In [1]: import numpy as np

In [2]: import numpy.linalg as la

In [3]: np.set_printoptions(precision=3, suppress=True, linewidth=160)

In [4]: rnd = lambda a: np.round(a, 3) + 0

In [5]: M2 = np.array([[1, 3], [-4, 5], [-5, 3]])

In [6]: M = np.tile(M2, (2, 3))

In [7]: print(M)
[[ 1  3  1  3  1  3]
 [-4  5 -4  5 -4  5]
 [-5  3 -5  3 -5  3]
 [ 1  3  1  3  1  3]
 [-4  5 -4  5 -4  5]
 [-5  3 -5  3 -5  3]]

In [8]: # null space of dimension 4

In [9]: M2 = np.array([[0, 1], [2, 2], [0, 3], [0, 1], [1, 3], [2, 1]])

In [10]: la.matrix_rank(M @ M2)
Out[10]: np.int64(2)

In [11]: print(np.einsum("ik,kj->ji", M, M2))
[[ 13  16   7  13  16   7]
 [ 19  -8 -23  19  -8 -23]]

In [12]: print(np.einsum("ij->j", M))
[-16  22 -16  22 -16  22]

In [13]: M2.T @ M.T
Out[13]: 
array([[ 13,  16,   7,  13,  16,   7],
       [ 19,  -8, -23,  19,  -8, -23]])

In [14]: print(M @ M2)
[[ 13  19]
 [ 16  -8]
 [  7 -23]
 [ 13  19]
 [ 16  -8]
 [  7 -23]]

In [15]: rng = np.random.default_rng(517)

In [16]: idx = rng.permutation(6)

In [17]: idx
Out[17]: array([2, 1, 0, 3, 4, 5])

In [18]: M2 = M[idx][:, idx]

In [19]: rnd(la.det(M2)), rnd(la.det(M[idx]))
Out[19]: (np.float64(0.0), np.float64(0.0))

In [20]: r0 = np.array([2, 0, 2, 0, 3, 1, 2, 5, 5]) + 0.5

In [21]: W0 = np.outer(r0, r0) / (r0 @ r0)

In [22]: rnd(W0)
Out[22]: 
array([[0.066, 0.013, 0.066, 0.013, 0.093, 0.04 , 0.066, 0.146, 0.146],
       [0.013, 0.003, 0.013, 0.003, 0.019, 0.008, 0.013, 0.029, 0.029],
       [0.066, 0.013, 0.066, 0.013, 0.093, 0.04 , 0.066, 0.146, 0.146],
       [0.013, 0.003, 0.013, 0.003, 0.019, 0.008, 0.013, 0.029, 0.029],
       [0.093, 0.019, 0.093, 0.019, 0.13 , 0.056, 0.093, 0.204, 0.204],
       [0.04 , 0.008, 0.04 , 0.008, 0.056, 0.024, 0.04 , 0.088, 0.088],
       [0.066, 0.013, 0.066, 0.013, 0.093, 0.04 , 0.066, 0.146, 0.146],
       [0.146, 0.029, 0.146, 0.029, 0.204, 0.088, 0.146, 0.321, 0.321],
       [0.146, 0.029, 0.146, 0.029, 0.204, 0.088, 0.146, 0.321, 0.321]])

In [23]: # columns 0 and 2 are equal

In [24]: np.allclose(W0[:-1].T @ la.lstsq(W0[:-1].T, W0[-1])[0], W0[-1])
Out[24]: True

In [25]: rnd(np.trace(la.pinv(W0) @ W0))
Out[25]: np.float64(1.0)

In [26]: la.lstsq(W0[:-1].T, W0[-1])[2]
Out[26]: np.int32(1)

In [27]: np.abs(np.diag(la.qr(W0)[1])) > 1e-9
Out[27]: array([ True, False, False, False, False, False, False, False, False])

In [28]: rnd(np.trace(la.pinv(M) @ M))
Out[28]: np.float64(2.0)

In [29]: la.lstsq(M[:-1].T, M[-1])[2]
Out[29]: np.int32(2)

In [30]: idx = rng.permutation(9)

In [31]: print(idx)
[6 1 4 2 5 0 3 8 7]

In [32]: M2 = W0[idx][:, idx]

In [33]: np.trace(M2)
Out[33]: np.float64(1.0)

In [34]: np.allclose(M2, W0)
Out[34]: False

In [35]: rnd(np.sort(np.abs(la.eigvals(M2))))
Out[35]: array([0., 0., 0., 0., 0., 0., 0., 0., 1.])

In [36]: J = np.load("data.npy")

In [37]: print(J)
[[430 319 282 283 342 180 299 175]
 [319 297 215 269 253 174 277 154]
 [282 215 394 273 322 194 248 166]
 [283 269 273 378 312 232 330 183]
 [342 253 322 312 434 243 268 184]
 [180 174 194 232 243 222 198 154]
 [299 277 248 330 268 198 409 192]
 [175 154 166 183 184 154 192 247]]

In [38]: x = np.array([0, 9, 5, 8, 1, 9, 7, 7])

In [39]: y = J @ x

In [40]: c, lr = np.zeros(8), 1 / la.norm(J, 2) ** 2

In [41]: for i in range(15):
    ...:     c -= lr * J.T @ (J @ c - y)
    ...:     if i % 5 == 0: print(i, round(la.norm(J @ c - y), 3))
    ...: 
0 1646.268
5 1581.529
10 1519.622

In [42]: rnd(c)
Out[42]: array([5.593, 5.092, 5.192, 6.212, 5.792, 4.363, 6.217, 4.094])

In [43]: np.argsort(-la.norm(J, axis=0).round(6), kind="stable")[:3]
Out[43]: array([4, 0, 3])

In [44]: round(np.log10(la.cond(J)))
Out[44]: 2

In [45]: E = np.load("run17.npy")

In [46]: E
Out[46]: 
array([[ 3.607,  1.2  , -1.4  ,  0.4  ],
       [ 1.184,  0.4  , -1.1  , -1.   ],
       [ 0.473,  0.2  ,  1.1  , -1.7  ],
       [ 1.572,  0.5  ,  0.1  ,  0.1  ],
       [-2.099, -0.7  , -1.3  , -0.5  ],
       [ 0.547,  0.2  ,  0.1  , -2.6  ],
       [-5.743, -1.9  , -1.3  , -1.1  ],
       [-1.177, -0.4  ,  1.6  ,  0.1  ],
       [-0.299, -0.1  ,  0.2  , -0.4  ],
       [ 5.051,  1.7  ,  1.7  ,  0.2  ],
       [ 1.848,  0.6  , -0.4  , -0.5  ],
       [-1.505, -0.5  , -0.4  ,  0.9  ],
       [-3.017, -1.   , -0.1  ,  0.4  ],
       [ 0.885,  0.3  , -0.3  , -1.7  ],
       [ 1.167,  0.4  , -0.3  ,  1.1  ],
       [-2.658, -0.9  , -0.9  ,  0.   ],
       [-4.766, -1.6  ,  0.8  , -0.7  ],
       [-2.393, -0.8  , -1.1  ,  1.6  ],
       [ 0.256,  0.1  ,  1.2  , -0.1  ],
       [-2.174, -0.7  ,  1.4  , -1.3  ],
       [ 0.589,  0.2  ,  1.4  , -0.1  ],
       [-1.773, -0.6  , -0.1  , -2.   ],
       [ 3.024,  1.   ,  0.   ,  1.8  ],
       [ 3.95 ,  1.3  , -0.6  , -1.6  ],
       [-1.248, -0.4  , -0.1  ,  0.   ],
       [ 4.798,  1.6  , -1.1  , -2.3  ],
       [ 4.184,  1.4  , -1.   , -0.6  ],
       [-0.922, -0.3  ,  2.2  , -0.2  ],
       [ 0.839,  0.3  ,  0.   ,  0.1  ],
       [-0.855, -0.3  ,  0.9  ,  0.8  ],
       [-1.823, -0.6  ,  1.3  ,  0.8  ],
       [-1.196, -0.4  ,  0.3  , -1.4  ],
       [-0.965, -0.3  ,  2.1  , -2.4  ],
       [ 2.41 ,  0.8  ,  1.8  ,  1.9  ],
       [-0.286, -0.1  , -0.2  ,  2.3  ],
       [ 2.358,  0.8  ,  1.   , -0.7  ],
       [ 5.715,  1.9  , -0.1  ,  0.3  ],
       [ 0.983,  0.3  ,  0.2  ,  0.4  ],
       [ 3.421,  1.1  ,  0.4  ,  0.7  ],
       [ 2.097,  0.7  , -0.8  , -0.9  ],
       [-3.031, -1.   ,  1.1  , -1.3  ],
       [ 2.718,  0.9  ,  0.7  ,  1.   ],
       [-3.353, -1.1  ,  0.8  ,  0.   ],
       [-4.804, -1.6  ,  0.4  ,  1.3  ],
       [-2.065, -0.7  ,  0.2  ,  0.5  ]])

In [47]: U, sig, VT = la.svd(E, full_matrices=False)

In [48]: rnd(U.T @ E @ VT.T)
Out[48]: 
array([[19.256,  0.   ,  0.   ,  0.   ],
       [ 0.   ,  7.915,  0.   ,  0.   ],
       [ 0.   ,  0.   ,  6.603,  0.   ],
       [ 0.   ,  0.   ,  0.   ,  0.084]])

In [49]: print(rnd(np.cumsum(sig ** 2) / np.sum(sig ** 2)))
[0.777 0.909 1.    1.   ]

In [50]: rnd(np.sqrt((sig ** 2).sum())), rnd(la.norm(E))
Out[50]: (np.float64(21.841), np.float64(21.841))

In [51]: rnd(sig)
Out[51]: array([19.256,  7.915,  6.603,  0.084])

In [52]: rnd(VT @ VT.T)
Out[52]: 
array([[1., 0., 0., 0.],
       [0., 1., 0., 0.],
       [0., 0., 1., 0.],
       [0., 0., 0., 1.]])

In [53]: print(np.abs(U[:, 0]).round(6).argmax())
36

In [54]: Xs = (E - E.mean(axis=0)) / E.std(axis=0)

In [55]: np.argwhere(np.abs(Xs) > 2)
Out[55]: 
array([[ 5,  3],
       [ 6,  0],
       [ 6,  1],
       [27,  2],
       [34,  3],
       [36,  0],
       [36,  1]])

In [56]: print(rnd(Xs.std(axis=0)))
[1. 1. 1. 1.]

In [57]: c = la.lstsq(np.delete(Xs, 0, axis=1), Xs[:, 0])[0]

In [58]: rnd(1 - np.var(Xs[:, 0] - np.delete(Xs, 0, axis=1) @ c))
Out[58]: np.float64(1.0)

In [59]: print(rnd(c))
[ 0.999 -0.004  0.006]

In [60]: np.abs(c).argmax()
Out[60]: np.int64(0)

In [61]: evals, evecs = la.eigh(J)

In [62]: x = np.array([5, 2, 3, 4, 2, 1, 3, 7])

In [63]: x @ J @ x
Out[63]: np.int64(181314)

In [64]: rnd(x @ J @ x / (x @ x)), rnd(evals[0]), rnd(evals[-1])
Out[64]: (np.float64(1549.692), np.float64(15.331), np.float64(2084.331))

In [65]: rnd(evecs * np.abs(evals) @ evecs.T)
Out[65]: 
array([[430., 319., 282., 283., 342., 180., 299., 175.],
       [319., 297., 215., 269., 253., 174., 277., 154.],
       [282., 215., 394., 273., 322., 194., 248., 166.],
       [283., 269., 273., 378., 312., 232., 330., 183.],
       [342., 253., 322., 312., 434., 243., 268., 184.],
       [180., 174., 194., 232., 243., 222., 198., 154.],
       [299., 277., 248., 330., 268., 198., 409., 192.],
       [175., 154., 166., 183., 184., 154., 192., 247.]])

In [66]: print(rnd(evecs * np.maximum(evals, 0) @ evecs.T))
[[430. 319. 282. 283. 342. 180. 299. 175.]
 [319. 297. 215. 269. 253. 174. 277. 154.]
 [282. 215. 394. 273. 322. 194. 248. 166.]
 [283. 269. 273. 378. 312. 232. 330. 183.]
 [342. 253. 322. 312. 434. 243. 268. 184.]
 [180. 174. 194. 232. 243. 222. 198. 154.]
 [299. 277. 248. 330. 268. 198. 409. 192.]
 [175. 154. 166. 183. 184. 154. 192. 247.]]

In [67]: np.abs(J).sum(axis=1).max(), rnd(np.abs(evals).max())
Out[67]: (np.int64(2358), np.float64(2084.331))

In [68]: rnd(la.eigvalsh(J[1:, 1:]))
Out[68]: array([  36.574,   56.049,   72.153,  106.659,  137.089,  205.322, 1767.155])
